>>> import numpy as np
>>> from numpy import linalg as LA
>>> np.set_printoptions(precision=1, suppress=True, linewidth=200)
>>> def tidy(a):
...     return np.round(a, 1) + 0
... 
>>> rng = np.random.default_rng(85856)
>>> J = np.array([[3, 0, 2, 0, 0, 4],
...     [0, 4, 2, 5, 4, 3],
...     [2, 3, 5, 5, 5, 0],
...     [2, 1, 3, 0, 2, 3],
...     [5, 4, 1, 0, 1, 2],
...     [5, 5, 2, 2, 4, 3],
...     [3, 2, 3, 5, 1, 3]]) * (rng.random((7, 6)) < 0.3)
>>> J
array([[0, 0, 0, 0, 0, 0],
       [0, 0, 0, 0, 0, 0],
       [0, 3, 5, 0, 0, 0],
       [0, 1, 0, 0, 2, 0],
       [5, 0, 0, 0, 0, 0],
       [0, 0, 2, 0, 4, 0],
       [0, 2, 3, 0, 1, 0]])
>>> other = np.array([[1, -3], [0, 1], [1, 2], [2, 0], [-1, -2], [-1, 3]])
>>> J @ other
array([[  0,   0],
       [  0,   0],
       [  5,  13],
       [ -2,  -3],
       [  5, -15],
       [ -2,  -4],
       [  2,   6]])
>>> np.einsum("ij,ij->i", J, J)
array([ 0,  0, 34,  5, 25, 20, 14])
>>> np.einsum("ij->j", J)
array([ 5,  6, 10,  0,  7,  0])
>>> LA.matrix_rank(J, rtol=0.1)
np.int64(4)
>>> LA.cond(J) > 100
np.True_
>>> np.argsort(-LA.norm(J, axis=0).round(6), kind="stable")[:3]
array([2, 0, 4])
>>> print(tidy(LA.norm(J, 2) / LA.norm(J)))
0.7
>>> A = np.loadtxt("run0.csv", delimiter=",")
>>> A
array([[ 0.7,  0.6,  2.3,  0.7, -0.1,  0.2,  1. ,  0.9, -1.1, -0.9, -1.2, -0.3],
       [ 0.3, -0.3,  0.2,  0.1,  1.4,  0.6,  1.8,  0.4,  0.8,  0.6, -0.5, -0.8],
       [ 1.3,  0.4,  0.2, -0.3, -0.3, -0.7,  0.2, -1. , -0.7,  0.3,  0. , -0.7],
       [-1.3, -0.4,  0.6,  0. ,  1.6, -0.5,  1. ,  0.1, -0.7,  1. , -0.7, -0.7],
       [-0.7, -0.9,  1.7,  0.2, -0.1,  0.6, -1.2, -0.8,  1. , -1. , -1. ,  0.9],
       [-0.8,  1.1,  0. , -0.2,  0.7,  0.7,  0.6, -0.4,  1.1,  2. , -0.6, -0.5],
       [ 0. , -0.4,  0.1, -0.3, -1. ,  0.8,  1.1,  1.3, -0.8,  0.5,  0.5, -0.9],
       [ 0.6,  0.4,  3. ,  0.9, -0.2,  0.8,  0.8,  0.9, -1.3, -0.9, -1.6, -0.1],
       [-0.1,  0.7, -0.3, -0.5,  0.5,  0. , -1.7,  2.6,  0.8,  0.3, -1.8,  1.3]])
>>> def softmax(z):
...     e = np.exp(z - z.max(axis=-1, keepdims=True))
...     return e / e.sum(axis=-1, keepdims=True)
... 
>>> tidy(softmax(A[4]))
array([0. , 0. , 0.3, 0.1, 0.1, 0.1, 0. , 0. , 0.2, 0. , 0. , 0.1])
>>> tidy(softmax(10 * A[4]))
array([0., 0., 1., 0., 0., 0., 0., 0., 0., 0., 0., 0.])
>>> att = A @ A.T / np.sqrt(12)
>>> softmax(att).round(6).argmax(axis=1)
array([7, 1, 2, 3, 4, 5, 6, 7, 8])
>>> tidy(softmax(att)[4] @ A)
array([-0.4, -0.5,  1.6,  0.2,  0. ,  0.5, -0.7, -0.2,  0.5, -0.7, -1.1,  0.6])
